$ python3 -q
>>> import numpy as np
>>> from numpy import linalg as LA
>>> np.set_printoptions(precision=2, suppress=True, linewidth=140)
>>> tidy = lambda a: np.round(a, 2) + 0
>>> mat = np.load("data.npy")
>>> mat
array([[3, 3, 0, 0, 0, 0],
       [1, 1, 0, 0, 0, 0],
       [0, 0, 0, 0, 0, 0],
       [0, 0, 3, 3, 0, 0],
       [0, 0, 1, 1, 0, 0],
       [0, 0, 0, 0, 0, 0],
       [0, 0, 0, 0, 3, 3],
       [0, 0, 0, 0, 1, 1],
       [0, 0, 0, 0, 0, 0]])
>>> r = LA.matrix_rank(mat)
>>> print(r)
3
>>> null = LA.svd(mat)[2][r:].T
>>> null.shape
(6, 3)
>>> LA.matrix_rank(mat.T @ mat), LA.matrix_rank(mat @ mat.T)
(np.int64(3), np.int64(3))
>>> print([int(LA.matrix_rank(np.delete(mat, i, axis=0))) for i in range(9)])
[3, 3, 3, 3, 3, 3, 3, 3, 3]
>>> [int(LA.matrix_rank(mat[:, :j + 1])) for j in range(6)]
[1, 1, 2, 2, 3, 3]
>>> tidy(LA.norm(mat, axis=0))
array([3.16, 3.16, 3.16, 3.16, 3.16, 3.16])
>>> print(tidy(LA.norm(mat, "nuc")))
13.42
>>> print(tidy(LA.norm(mat) ** 2 / LA.norm(mat, 2) ** 2))
3.0
>>> print(tidy(LA.norm(mat[5] - mat[7])))
1.41
>>> A = np.loadtxt("x.csv", delimiter=",")
>>> A
array([[ 0.,  0.,  0.,  0.,  0.,  0.,  0.,  0.,  0.,  0.,  0.,  0.,  2., -2.,  0.],
       [ 0.,  0.,  0.,  0.,  0.,  0.,  0.,  0.,  0.,  0.,  0.,  0.,  1., -3., -1.],
       [ 0.,  0.,  0.,  0.,  0.,  0.,  0.,  0.,  0.,  0.,  0.,  0.,  0.,  1., -3.],
       [ 0.,  0.,  0.,  0.,  0.,  0.,  0.,  0.,  0.,  0.,  0.,  0.,  1.,  0.,  1.],
       [ 0.,  0.,  0.,  0.,  0.,  0.,  0.,  0.,  0.,  0.,  0.,  0.,  2.,  2.,  3.],
       [ 0.,  0.,  0.,  0.,  0.,  0.,  0.,  0.,  0.,  0.,  0.,  0., -2.,  0., -1.],
       [ 0.,  0.,  0.,  0.,  0.,  0.,  0.,  0.,  0.,  0.,  0.,  0.,  2.,  3., -2.],
       [ 0.,  0.,  0.,  0.,  0.,  0.,  0.,  0.,  0.,  0.,  0.,  0.,  1., -3.,  2.],
       [ 0.,  0.,  0.,  0.,  0.,  0.,  0.,  0.,  0.,  0.,  0.,  0., -3., -1.,  1.],
       [ 0.,  0.,  0.,  0.,  0.,  0.,  0.,  0.,  0.,  0.,  0.,  0.,  2.,  0.,  3.],
       [ 0.,  0.,  0.,  0.,  0.,  0.,  0.,  0.,  0.,  0.,  0.,  0., -3., -2.,  0.],
       [ 0.,  0.,  0.,  0.,  0.,  0.,  0.,  0.,  0.,  0.,  0.,  0., -2., -2., -3.],
       [ 2.,  1.,  0.,  1.,  2., -2.,  2.,  1., -3.,  2., -3., -2.,  0.,  0.,  0.],
       [-2., -3.,  1.,  0.,  2.,  0.,  3., -3., -1.,  0., -2., -2.,  0.,  0.,  0.],
       [ 0., -1., -3.,  1.,  3., -1., -2.,  2.,  1.,  3.,  0., -3.,  0.,  0.,  0.]])
>>> tidy(LA.eigvalsh(A).min())
np.float64(-8.08)
>>> rng = np.random.default_rng(548)
>>> M2 = A + rng.integers(-2, 3, (15, 6)) @ rng.integers(-2, 3, (6, 15))
>>> M2
array([[  0.,   3.,   5.,   8.,  -3.,   1.,  -1.,   1.,  -3.,   2.,  -3.,  -1.,  -6.,   2.,  -6.],
       [ -4.,  -1.,   4.,   6.,  -4.,  -5.,   0.,  -4.,  -4.,   4.,   2.,   4.,  -6.,  -5., -11.],
       [  3.,  -7.,  -3.,  -2.,  -3.,   7.,  -7.,   6.,   5.,   7., -10.,  -8.,   2.,  -1.,   4.],
       [ -1.,  -1.,   1.,   1.,   2.,  -6.,   0.,  -1.,  -1.,  -2.,   3.,   4.,   0.,   2.,  -2.],
       [  2., -12.,  -5.,   3.,   1.,   2.,  -3.,   1.,   4.,   5.,  -6.,  -8.,   2.,  -6.,  11.],
       [  0.,  -4.,   2.,   4.,  -1.,  -3.,  -4.,   2.,   0.,   3.,  -3.,   0.,  -6.,   2.,  -4.],
       [ -1.,  -1.,   3.,  -1.,   2.,   2.,   5.,   0.,   2.,   3.,   2.,  -3.,   5.,  -7.,   0.],
       [  3.,   5.,   4.,   2.,   5.,  -2.,   0.,   5.,   0.,  -6.,   0.,   1.,   0.,   7.,   2.],
       [ -3.,   1.,   2.,  -5.,   1.,  -4.,   3.,  -2.,   0.,   0.,   6.,   5.,   1.,  -5.,  -2.],
       [ -2.,  -8., -11.,  -3.,   0.,  -7.,  -2.,  -8.,  -1.,  -3.,   4.,   5.,   4.,  -2.,   5.],
       [  0.,   3.,   8.,   4.,   6.,  -3.,   6.,   2.,   0.,  -2.,   4.,   0.,  -4.,  -4.,  -2.],
       [  1.,  -1.,  -1.,   4.,  -8.,   6.,  -7.,   2.,  -1.,   6.,  -9.,  -4.,  -8.,   2.,  -5.],
       [  5.,   3.,  -1.,   2.,   1.,   0.,  -3.,   5.,  -3.,   0.,  -8.,  -3.,  -2.,  10.,   1.],
       [ -4.,  -7.,  -2.,   1.,  -1.,   4.,   6.,  -8.,  -1.,   5.,  -2.,  -6.,   0., -12.,   2.],
       [  2.,  -3.,  -9.,   3.,  10.,  -8.,  -1.,  -1.,   0.,  -7.,   4.,   0.,   0.,   6.,   4.]])
>>> tidy(LA.svd(M2 - A, compute_uv=False))
array([38.12, 32.57, 26.96, 22.52, 15.86, 10.44,  0.  ,  0.  ,  0.  ,  0.  ,  0.  ,  0.  ,  0.  ,  0.  ,  0.  ])
>>> LA.matrix_rank(M2 - A, tol=1e-8)
np.int64(6)
>>> ev, V = LA.eigh(A)
>>> tidy(ev.sum()), np.trace(A)
(np.float64(0.0), np.float64(0.0))
>>> print(tidy(np.abs(V[:, -1])))
[0.05 0.1  0.12 0.11 0.35 0.17 0.13 0.05 0.17 0.27 0.26 0.35 0.49 0.3  0.41]
>>> np.abs(V[:, -1]).round(6).argmax()
np.int64(12)
>>> np.count_nonzero(A)
np.int64(60)
>>> print(A.shape)
(15, 15)
>>> A.sum(axis=1)
array([ 0., -3., -2.,  2.,  7., -3.,  3.,  0., -3.,  5., -5., -7.,  1., -7.,  0.])
>>> W0 = np.load("run14.npy")
>>> W0
array([[ -0.02,   4.01,   3.97,  -1.01,  -2.93,  -0.01,   0.09,  -3.96,   2.04,  -4.95,   3.04],
       [ -0.09,  12.08,  11.96,  -3.02,  -8.95,   0.07,   0.04, -12.  ,   6.08, -14.99,   9.07],
       [ -0.03,   3.97,   3.96,  -1.11,  -2.97,   0.01,   0.05,  -4.  ,   2.  ,  -4.91,   2.95],
       [  0.  ,  12.07,  12.01,  -2.96,  -9.04,   0.  ,   0.  , -11.92,   5.98, -15.01,   8.97],
       [  0.01,   7.92,   8.04,  -2.05,  -6.  ,  -0.02,   0.03,  -8.01,   3.98, -10.01,   5.97]])
>>> U, sig, Vt = LA.svd(W0)
>>> tidy(sig)
array([47.99,  0.2 ,  0.18,  0.09,  0.08])
>>> np.argmax(sig[:-1] / (sig[1:] + 1e-6)) + 1
np.int64(1)
>>> M2 = U[:, :1] @ np.diag(sig[:1]) @ Vt[:1]
>>> tidy(np.abs(W0 - M2).max())
np.float64(0.11)
>>> tidy(LA.norm(W0 - M2) / LA.norm(W0))
np.float64(0.01)
>>> F = np.load("test5.npy")
>>> F
array([[  0,  -9,   2,  -4,  10],
       [  9,   0,  -7,   5,   4],
       [ -2,   7,   0,   1,   4],
       [  4,  -5,  -1,   0,   6],
       [-10,  -4,  -4,  -6,   0]])
>>> x = np.array([-2, 4, 5, -5, 2])
>>> F @ np.eye(5)[0]
array([  0.,   9.,  -2.,   4., -10.])
>>> LA.norm(F @ x) <= LA.norm(F, 2) * LA.norm(x) + 1e-9
np.True_
>>> F @ (2 * x)
array([  28, -140,   70,  -42,   28])
>>> np.sign((F @ x).round(6))
array([ 1, -1,  1, -1,  1])
>>> (F * x).sum(axis=1)
array([ 14, -70,  35, -21,  14])
>>> np.einsum("ij,j->i", F, x)
array([ 14, -70,  35, -21,  14])
>>> np.argsort(-LA.norm(F, axis=0).round(6), kind="stable")[:3]
array([0, 1, 4])
>>> LA.cond(F) > 100
np.True_
>>> LA.matrix_rank(F, rtol=0.1)
np.int64(4)
>>> [round(float(x), 2) for x in LA.svd(F, compute_uv=False)[:3]]
[16.72, 16.72, 8.03]
>>> J = np.loadtxt("dump.csv", delimiter=",")
>>> J
array([[ 8.,  4.,  3.,  0.,  0.,  4.,  3.,  4.,  3.,  4.,  1.,  8.,  3.,  9.,  0.],
       [ 8.,  4.,  4.,  9.,  7.,  2.,  2.,  8.,  7.,  2.,  4.,  8.,  7.,  1.,  1.],
       [ 7.,  0.,  5.,  3.,  9.,  6.,  1.,  7.,  8.,  6.,  6.,  2.,  5.,  1.,  0.],
       [ 6.,  9.,  4.,  7.,  4.,  5.,  3.,  3.,  6.,  2.,  6.,  7.,  5.,  3.,  7.],
       [ 5.,  5.,  5.,  6.,  4.,  9.,  0.,  2.,  7.,  6.,  3.,  4.,  8.,  7.,  4.],
       [ 2.,  2.,  5.,  3.,  6.,  2.,  2.,  7.,  9.,  3.,  2.,  4.,  1.,  7.,  8.],
       [ 8.,  3.,  6.,  1.,  1.,  6.,  8.,  5.,  1.,  3.,  6.,  0.,  3.,  8.,  2.],
       [ 3.,  0.,  6.,  9.,  5.,  6.,  6.,  1.,  8.,  9.,  9.,  2.,  1.,  8.,  1.],
       [ 0.,  4.,  2.,  0.,  9.,  1.,  8.,  4.,  4.,  3.,  6.,  5.,  9.,  0.,  2.],
       [ 2.,  3.,  8.,  9.,  5.,  6.,  9.,  2.,  6.,  6.,  4.,  1.,  8.,  5.,  6.],
       [ 2.,  5.,  8.,  5.,  3.,  0.,  0.,  4.,  8.,  2.,  8.,  1.,  1.,  6.,  7.],
       [ 9.,  2.,  4.,  4.,  6.,  8.,  5.,  8.,  1.,  4.,  4.,  1.,  4.,  5.,  6.],
       [40., 20., 19., 36., 28., 12., 11., 36., 31., 12., 17., 40., 31., 13.,  4.]])
>>> [round(float(x), 2) for x in LA.svd(J, compute_uv=False)[:3]]
[115.88, 26.6, 15.56]
>>> K = np.array([[-2.0, 2.0, -3.0, 3.0, 3.0, -1.0],
...     [2.0, 1.0, -6.0, 6.0, 6.0, -2.0],
...     [-3.0, -6.0, 6.0, -9.0, -9.0, 3.0],
...     [3.0, 6.0, -9.0, 6.0, 9.0, -3.0],
...     [3.0, 6.0, -9.0, 9.0, 6.0, -3.0],
...     [-1.0, -2.0, 3.0, -3.0, -3.0, -2.0]])
>>> K
array([[-2.,  2., -3.,  3.,  3., -1.],
       [ 2.,  1., -6.,  6.,  6., -2.],
       [-3., -6.,  6., -9., -9.,  3.],
       [ 3.,  6., -9.,  6.,  9., -3.],
       [ 3.,  6., -9.,  9.,  6., -3.],
       [-1., -2.,  3., -3., -3., -2.]])
>>> U, sig, Vt = LA.svd(J)
>>> np.argmax(sig[:-1] / (sig[1:] + 1e-6)) + 1
np.int64(12)
>>> M2 = U[:, :12] @ np.diag(sig[:12]) @ Vt[:12]
>>> print(tidy(LA.norm(J - M2) / LA.norm(J)))
0.0
>>> tidy(LA.norm(J - M2, 2)), tidy(sig[12])
(np.float64(0.0), np.float64(0.0))
>>> x = np.array([-2, -1, 0, 3, 2, -1, 1, -2, -2, -2, -2, -1, -1, -3, 3])
>>> (A * x).sum(axis=1)
array([  4.,   5., -12.,   2.,   1.,  -1., -17.,  14.,   9.,   7.,   9.,  -1.,  14.,  28.,   0.])
>>> (A @ x).argmax()
np.int64(13)
